In [1]: import numpy as np

In [2]: np.set_printoptions(precision=2, suppress=True, linewidth=140, sign=" ")

In [3]: X = np.loadtxt("m.csv", delimiter=",")

In [4]: X
Out[4]: 
array([[-1.,  8., -7., -1.,  1., -6.],
       [ 8., -1.,  8., -7., -1.,  1.],
       [-7.,  8., -1.,  8., -7., -1.],
       [-1., -7.,  8., -1.,  8., -7.],
       [ 1., -1., -7.,  8., -1.,  8.],
       [-6.,  1., -1., -7.,  8., -1.]])

In [5]: # equal to its transpose

In [6]: [round(float(np.linalg.det(X[:i, :i])), 2) + 0 for i in range(1, 7)]
Out[6]: [-1.0, -63.0, -720.0, 3375.0, 68355.0, 929232.0]

In [7]: np.round(np.linalg.eigvalsh(X).min(), 2)
Out[7]: np.float64(-23.06)

In [8]: np.all(np.linalg.eigvalsh(X) > 0)
Out[8]: np.False_

In [9]: A2 = np.linalg.inv(X)

In [10]: round(float(np.linalg.cond(X)), 2)
Out[10]: 8.82

In [11]: A2
Out[11]: 
array([[ 0.07,  0.08, -0.02,  0.03,  0.07, -0.04],
       [ 0.08,  0.14,  0.1 ,  0.04,  0.1 ,  0.07],
       [-0.02,  0.1 ,  0.08,  0.06,  0.04,  0.03],
       [ 0.03,  0.04,  0.06,  0.08,  0.1 , -0.02],
       [ 0.07,  0.1 ,  0.04,  0.1 ,  0.14,  0.08],
       [-0.04,  0.07,  0.03, -0.02,  0.08,  0.07]])

In [12]: np.round(X @ A2, 2) + 0
Out[12]: 
array([[ 1.,  0.,  0.,  0.,  0.,  0.],
       [ 0.,  1.,  0.,  0.,  0.,  0.],
       [ 0.,  0.,  1.,  0.,  0.,  0.],
       [ 0.,  0.,  0.,  1.,  0.,  0.],
       [ 0.,  0.,  0.,  0.,  1.,  0.],
       [ 0.,  0.,  0.,  0.,  0.,  1.]])

In [13]: np.round(np.linalg.det(X) * np.linalg.det(A2), 2)
Out[13]: np.float64(1.0)

In [14]: x = np.array([-3, -1, -2, 0, -2, -2])

In [15]: y = X @ x

In [16]: y
Out[16]: array([ 19., -39.,  31.,  -8.,  -2.,   5.])

In [17]: np.round(np.linalg.solve(X, y + X[:, 0]), 2) + 0
Out[17]: array([-2., -1., -2.,  0., -2., -2.])

In [18]: mat = np.array([[1, -3, 9, -27],
    ...:     [1, -2, 4, -8],
    ...:     [1, -1, 1, -1],
    ...:     [1, 0, 0, 0],
    ...:     [1, 1, 1, 1]])

In [19]: # row 0 dominates

In [20]: Uu, s, VT = np.linalg.svd(mat)

In [21]: np.argmax(s[:-1] / (s[1:] + 1e-6)) + 1
Out[21]: np.int64(1)

In [22]: A2 = Uu[:, :1] @ np.diag(s[:1]) @ VT[:1]

In [23]: np.linalg.matrix_rank(A2)
Out[23]: np.int64(1)

In [24]: np.round(np.linalg.norm(mat - A2) / np.linalg.norm(mat), 2)
Out[24]: np.float64(0.1)

In [25]: round(np.abs(mat - A2).max(), 2)
Out[25]: np.float64(1.22)

In [26]: np.round(np.linalg.norm(mat - A2, 2), 2), round(float(s[1]), 2)
Out[26]: (np.float64(2.5), 2.5)

In [27]: blk = np.stack([mat, -2 * mat, mat[::-1]])

In [28]: np.einsum("bij,cij->bc", blk, blk)
Out[28]: 
array([[  914, -1828,   -34],
       [-1828,  3656,    68],
       [  -34,    68,   914]])

In [29]: blk.sum(axis=0)
Out[29]: 
array([[  0,   4,  -8,  28],
       [  0,   2,  -4,   8],
       [  0,   0,   0,   0],
       [  0,  -2,   4,  -8],
       [  0,  -4,   8, -28]])

In [30]: np.linalg.norm(blk, axis=(1, 2))
Out[30]: array([ 30.23,  60.46,  30.23])

In [31]: (blk @ mat.T).shape
Out[31]: (3, 5, 5)

In [32]: np.linalg.matrix_rank(blk.reshape(3, -1))
Out[32]: np.int64(2)

In [33]: blk.shape
Out[33]: (3, 5, 4)

In [34]: np.linalg.matrix_rank(blk)
Out[34]: array([ 4,  4,  4])

In [35]: F = np.loadtxt("layer18.csv", delimiter=",")

In [36]: F
Out[36]: 
array([[-0.61,  0.77,  0.17],
       [ 0.  , -0.21,  0.98],
       [ 0.79,  0.6 ,  0.13]])

In [37]: # orthonormal columns

In [38]: round(np.linalg.det(F.T), 2)
Out[38]: np.float64(1.0)

In [39]: np.round(np.linalg.det(2 * F), 2), round(float(np.linalg.det(F)), 2)
Out[39]: (np.float64(8.0), 1.0)

In [40]: round(float(np.einsum("ij,ji->", F, F)), 2)
Out[40]: 1.87

In [41]: round(np.linalg.eigvals(F).sum().real, 2)
Out[41]: np.float64(-0.69)

In [42]: np.poly(F)
Out[42]: array([ 1.  ,  0.69, -0.69, -1.  ])
